$ python3 -q
>>> import numpy as np
>>> np.set_printoptions(precision=2, suppress=True, linewidth=100)
>>> tidy = lambda a: np.round(a, 2) + 0
>>> K = np.loadtxt("sample2.csv", delimiter=",")
>>> print(K)
[[ 0.  0.  0.  0.]
 [ 0.  2.  0.  0.]
 [ 0. -8.  0. -4.]
 [ 0.  0.  0.  0.]
 [ 0.  0.  0.  0.]]
>>> print([round(float(x), 2) for x in np.linalg.svd(K, compute_uv=False)[:3]])
[9.12, 0.88, 0.0]
>>> print(np.linalg.matrix_rank(K, rtol=0.1))
1
>>> print(np.argsort(-np.linalg.norm(K, axis=0).round(6), kind="stable")[:3])
[1 3 0]
>>> rng = np.random.default_rng(22)
>>> Y = K + rng.integers(-2, 3, (5, 2)) @ rng.integers(-2, 3, (2, 4))
>>> print(Y)
[[-1.  0.  1.  4.]
 [ 0.  0.  3.  6.]
 [-2. -8.  2.  4.]
 [ 1.  0. -1. -4.]
 [ 4. -4.  2. -4.]]
>>> print(Y - K)
[[-1.  0.  1.  4.]
 [ 0. -2.  3.  6.]
 [-2.  0.  2.  8.]
 [ 1.  0. -1. -4.]
 [ 4. -4.  2. -4.]]
>>> print(np.abs(Y - K).sum(axis=1))
[ 6. 11. 12.  6. 14.]
>>> def softmax(z):
...     e = np.exp(z - z.max(axis=-1, keepdims=True))
...     return e / e.sum(axis=-1, keepdims=True)
... 
>>> print(softmax(10 * K[3]))
[0.25 0.25 0.25 0.25]
>>> print(softmax(K[3]))
[0.25 0.25 0.25 0.25]
>>> att = K @ K.T / np.sqrt(4)
>>> print(softmax(att).round(6).argmax(axis=1))
[0 1 2 0 0]
>>> print(tidy(softmax(att + np.triu(np.full(att.shape, -np.inf), 1))))
[[1.   0.   0.   0.   0.  ]
 [0.12 0.88 0.   0.   0.  ]
 [0.   0.   1.   0.   0.  ]
 [0.25 0.25 0.25 0.25 0.  ]
 [0.2  0.2  0.2  0.2  0.2 ]]
>>> print(tidy(softmax(att)))
[[0.2  0.2  0.2  0.2  0.2 ]
 [0.1  0.71 0.   0.1  0.1 ]
 [0.   0.   1.   0.   0.  ]
 [0.2  0.2  0.2  0.2  0.2 ]
 [0.2  0.2  0.2  0.2  0.2 ]]
>>> F = np.load("dump.npy")
>>> print(F)
[[ 1 -1]
 [ 1  0]
 [ 1  1]
 [ 1  2]
 [ 1  3]]
>>> Y = np.c_[F[:, :1] @ np.array([[-1]]), np.array([-3, 1, -3, 0, 2])]
>>> print(Y)
[[-1 -3]
 [-1  1]
 [-1 -3]
 [-1  0]
 [-1  2]]
>>> print(np.linalg.matrix_rank(Y))
2
>>> print(tidy(np.linalg.norm(Y - F @ np.linalg.lstsq(F, Y)[0], axis=0)))
[0.   3.62]
>>> hat = F @ np.linalg.solve(F.T @ F, F.T)
>>> print(tidy(hat))
[[ 0.6  0.4  0.2  0.  -0.2]
 [ 0.4  0.3  0.2  0.1  0. ]
 [ 0.2  0.2  0.2  0.2  0.2]
 [ 0.   0.1  0.2  0.3  0.4]
 [-0.2  0.   0.2  0.4  0.6]]
>>> print(tidy((np.eye(5) - hat) @ F))
[[0. 0.]
 [0. 0.]
 [0. 0.]
 [0. 0.]
 [0. 0.]]
>>> Y = np.array([[1, 0], [-2, 0], [-2, -1]])
>>> X = np.kron(np.eye(3, dtype=int), Y)
>>> print(X)
[[ 1  0  0  0  0  0]
 [-2  0  0  0  0  0]
 [-2 -1  0  0  0  0]
 [ 0  0  1  0  0  0]
 [ 0  0 -2  0  0  0]
 [ 0  0 -2 -1  0  0]
 [ 0  0  0  0  1  0]
 [ 0  0  0  0 -2  0]
 [ 0  0  0  0 -2 -1]]
>>> hat = X @ np.linalg.solve(X.T @ X, X.T)
>>> print(np.trace(hat))
6.0
>>> print(tidy(np.diag(hat)))
[0.2 0.8 1.  0.2 0.8 1.  0.2 0.8 1. ]
>>> print(hat @ X[:, 5])
[ 0.  0.  0.  0.  0.  0.  0.  0. -1.]
>>> print(tidy(softmax(X).sum(axis=1)))
[1. 1. 1. 1. 1. 1. 1. 1. 1.]
>>> print(tidy(softmax(10 * X[4])))
[0.2 0.2 0.  0.2 0.2 0.2]
>>> print(tidy(softmax(X[4])))
[0.19 0.19 0.03 0.19 0.19 0.19]
>>> att = X @ X.T / np.sqrt(6)
>>> print(softmax(att).round(6).argmax(axis=1))
[0 1 2 3 4 5 6 7 8]
>>> print(tidy(softmax(att)))
[[0.18 0.05 0.05 0.12 0.12 0.12 0.12 0.12 0.12]
 [0.03 0.31 0.31 0.06 0.06 0.06 0.06 0.06 0.06]
 [0.02 0.27 0.4  0.05 0.05 0.05 0.05 0.05 0.05]
 [0.12 0.12 0.12 0.18 0.05 0.05 0.12 0.12 0.12]
 [0.06 0.06 0.06 0.03 0.31 0.31 0.06 0.06 0.06]
 [0.05 0.05 0.05 0.02 0.27 0.4  0.05 0.05 0.05]
 [0.12 0.12 0.12 0.12 0.12 0.12 0.18 0.05 0.05]
 [0.06 0.06 0.06 0.06 0.06 0.06 0.03 0.31 0.31]
 [0.05 0.05 0.05 0.05 0.05 0.05 0.02 0.27 0.4 ]]
>>> Y = np.c_[X[:, :2] @ np.array([[-3, -2], [9, -2]]), np.array([0, -3, 1, 3, -1, -2, -2, -1, -2])]
>>> print(Y)
[[-3 -2  0]
 [ 6  4 -3]
 [-3  6  1]
 [ 0  0  3]
 [ 0  0 -1]
 [ 0  0 -2]
 [ 0  0 -2]
 [ 0  0 -1]
 [ 0  0 -2]]
>>> print(tidy(np.linalg.lstsq(X, Y[:, 0])[0]))
[-3.  9.  0.  0.  0.  0.]
>>> print(tidy(np.linalg.norm(Y - X @ np.linalg.lstsq(X, Y)[0], axis=0)))
[0.   0.   3.44]
>>> print(np.linalg.matrix_rank(np.c_[X, Y]))
7
>>> arr = np.array([[-8, -8, 0, 0],
...     [-6, -6, 0, 0],
...     [-2, -2, 0, 0],
...     [-10, -10, 0, 0],
...     [8, 8, 0, 0]])
>>> U, sigma, vt = np.linalg.svd(arr)
>>> V = vt[:(sigma > 1e-8).sum()]
>>> x = arr[0] + -2 * arr[2] + rng.integers(2) * np.eye(4)[0]
>>> print(x)
[-4. -4.  0.  0.]
>>> print(tidy(np.diag(V.T @ V)))
[0.5 0.5 0.  0. ]
>>> print(tidy(np.linalg.norm(x - V.T @ V @ x)))
0.0
>>> print(tidy(V.T @ V))
[[0.5 0.5 0.  0. ]
 [0.5 0.5 0.  0. ]
 [0.  0.  0.  0. ]
 [0.  0.  0.  0. ]]
>>> print(np.linalg.matrix_rank(np.vstack([arr, x])))
1
>>> mat = np.load("out15.npy")
>>> print(mat)
[[ 1 -2  0  0]
 [-3  0  0  0]
 [ 0  0  1 -2]
 [ 0  0 -3  0]]
>>> print(softmax(mat).sum(axis=1))
[1. 1. 1. 1.]
>>> print(tidy(softmax(10 * mat[0])))
[1. 0. 0. 0.]
>>> att = mat @ mat.T / np.sqrt(4)
>>> print(tidy(softmax(att + np.triu(np.full(att.shape, -np.inf), 1))))
[[1.   0.   0.   0.  ]
 [0.   1.   0.   0.  ]
 [0.07 0.07 0.86 0.  ]
 [0.01 0.01 0.   0.98]]
>>> print(tidy(softmax(att)[0] @ mat))
[ 0.8  -1.69 -0.14 -0.14]
>>> Y = mat[0, 0] * mat[1:] - np.outer(mat[1:, 0], mat[0])
>>> print(Y)
[[ 0 -6  0  0]
 [ 0  0  1 -2]
 [ 0  0 -3  0]]
>>> print(np.linalg.matrix_rank(Y), np.linalg.matrix_rank(mat))
3 4
>>> print(np.flatnonzero(~Y.round(6).any(axis=1)))
[]
>>> cov = mat.T @ mat
>>> print(cov)
[[10 -2  0  0]
 [-2  4  0  0]
 [ 0  0 10 -2]
 [ 0  0 -2  4]]
>>> print(tidy(np.linalg.svd(mat, compute_uv=False) ** 2))
[10.61 10.61  3.39  3.39]
>>> print(tidy(np.linalg.eigvalsh(cov)[::-1]))
[10.61 10.61  3.39  3.39]
>>> print(np.allclose(cov, cov.T))
True
>>> A = np.load("case14.npy")
>>> print(A)
[[  7.  -7.   4.]
 [  6. -10.   8.]
 [  6.  -7.   5.]]
>>> print(np.argsort(-np.linalg.norm(A, axis=0).round(6), kind="stable")[:3])
[1 0 2]
>>> print(tidy(np.linalg.norm(A, 2) / np.linalg.norm(A)))
0.99
>>> vals, V = np.linalg.eig(A)
>>> print(tidy(np.prod(vals)))
-12.0
>>> print(tidy(np.sort(np.linalg.eigvals(A.T))))
[-3.  1.  4.]
>>> print(tidy(np.sort(np.linalg.eigvals(np.linalg.inv(A)))))
[-0.33  0.25  1.  ]
>>> Y = np.array([[2, 3], [2, 2], [0, 2]])
>>> E = np.kron(np.eye(3, dtype=int), Y)
>>> print(E)
[[2 3 0 0 0 0]
 [2 2 0 0 0 0]
 [0 2 0 0 0 0]
 [0 0 2 3 0 0]
 [0 0 2 2 0 0]
 [0 0 0 2 0 0]
 [0 0 0 0 2 3]
 [0 0 0 0 2 2]
 [0 0 0 0 0 2]]
>>> u, r1 = E[3], E[4]
>>> print(u @ u)
13
>>> print(u @ r1)
10
>>> p = (u @ r1) / (u @ u) * u
>>> print(tidy((r1 - p) @ u))
0.0
>>> print(tidy(r1 - p))
[ 0.    0.    0.46 -0.31  0.    0.  ]
>>> print(np.linalg.matrix_rank(np.outer(u, r1)))
1
>>> print(tidy(np.linalg.norm(u + r1) ** 2 + np.linalg.norm(u - r1) ** 2))
42.0
>>> x = np.array([-9, 8, -3, 5, 4, 5])
>>> y = E @ x
>>> c, lr = np.zeros(6), 1 / np.linalg.norm(E, 2) ** 2
>>> for i in range(150):
...     c -= lr * E.T @ (E @ c - y)
...     if i % 50 == 0: print(i, round(np.linalg.norm(E @ c - y), 2))
... 
0 15.07
50 0.51
100 0.02
>>> print(tidy(np.linalg.cond(E)))
3.91
>>> print(tidy(c))
[-9.  8. -3.  5.  4.  5.]
>>> J = np.load("w.npy")
>>> print(tidy(J))
[[-0.56  0.86 -0.15 -0.22]
 [ 0.86 -1.49 -0.15 -0.17]
 [-0.15 -0.15 -2.73 -0.42]
 [-0.22 -0.17 -0.42 -2.22]]
>>> print(tidy(np.linalg.eigvalsh(J).min()))
-3.0
>>> print([round(float(np.linalg.det(J[:i, :i])), 2) + 0 for i in range(1, 5)])
[-0.56, 0.09, -0.15, 0.0]
>>> print(tidy(np.linalg.norm(J, 2) / np.linalg.norm(J)))
0.73
>>> print(np.linalg.matrix_rank(J, rtol=0.1))
3
>>> print([round(float(x), 2) for x in np.linalg.svd(J, compute_uv=False)[:3]])
[3.0, 2.0, 2.0]
>>> print(np.linalg.cond(J) > 100)
True
>>> vals, V = np.linalg.eigh(J)
>>> print(tidy(V.T @ V))
[[1. 0. 0. 0.]
 [0. 1. 0. 0.]
 [0. 0. 1. 0.]
 [0. 0. 0. 1.]]
>>> print(tidy(vals))
[-3. -2. -2.  0.]
>>> Y = np.linalg.inv(mat)
>>> print(mat @ Y)
[[1. 0. 0. 0.]
 [0. 1. 0. 0.]
 [0. 0. 1. 0.]
 [0. 0. 0. 1.]]
>>> print(tidy(np.linalg.inv(Y)))
[[ 1. -2.  0.  0.]
 [-3.  0.  0.  0.]
 [ 0.  0.  1. -2.]
 [ 0.  0. -3.  0.]]
>>> print(tidy(np.linalg.det(mat) * np.linalg.det(Y)))
1.0
